% ipython --no-banner

In [1]: import numpy as np

In [2]: from numpy import linalg as LA

In [3]: np.set_printoptions(precision=1, suppress=True, linewidth=140, sign=" ")

In [4]: def rnd(a):
   ...:     return np.round(a, 1) + 0
   ...: 

In [5]: F = np.load("block0.npy")

In [6]: F
Out[6]: 
array([[ 1, -2,  4],
       [ 1, -1,  1],
       [ 1,  0,  0],
       [ 1,  1,  1],
       [ 1,  2,  4],
       [ 1,  3,  9],
       [ 1,  4, 16],
       [ 1,  5, 25],
       [ 1,  6, 36],
       [ 1,  7, 49],
       [ 1,  8, 64]])

In [7]: q, r_ = LA.qr(F)

In [8]: rnd(r_)
Out[8]: 
array([[ -3.3,  -9.9, -63. ],
       [  0. ,  10.5,  62.9],
       [  0. ,   0. ,  29.3]])

In [9]: rnd(q @ r_)
Out[9]: 
array([[ 1., -2.,  4.],
       [ 1., -1.,  1.],
       [ 1.,  0.,  0.],
       [ 1.,  1.,  1.],
       [ 1.,  2.,  4.],
       [ 1.,  3.,  9.],
       [ 1.,  4., 16.],
       [ 1.,  5., 25.],
       [ 1.,  6., 36.],
       [ 1.,  7., 49.],
       [ 1.,  8., 64.]])

In [10]: rnd(np.abs(np.diag(r_)))
Out[10]: array([  3.3,  10.5,  29.3])

In [11]: print(rnd(LA.norm(F, 2) / LA.norm(F)))
1.0

In [12]: round(np.log10(LA.cond(F)))
Out[12]: 2

In [13]: q, vecs = LA.qr(F[:, :1])[0], LA.qr(F[:, 1:])[0]

In [14]: sv = LA.svd(q.T @ vecs, compute_uv=False)

In [15]: rnd(np.degrees(np.arccos(sv.clip(0, 1))))
Out[15]: array([ 46.3])

In [16]: J = np.load("sample6.npy")

In [17]: J
Out[17]: 
array([[-6, -3, -3,  0,  0,  0],
       [-3, -3, -3,  0,  0,  0],
       [ 0, -3,  0,  0,  0,  0],
       [-6, -3, -3, -4, -2, -2],
       [-3, -3, -3, -2, -2, -2],
       [ 0, -3,  0,  0, -2,  0]])

In [18]: Y = J / LA.norm(J, axis=1, keepdims=True)

In [19]: cov = Y @ Y.T

In [20]: np.argwhere(np.triu(np.abs(cov) > 0.95, 1))
Out[20]: array([], shape=(0, 2), dtype=int64)

In [21]: print(rnd(cov[5]))
[ 0.3  0.5  0.8  0.4  0.6  1. ]
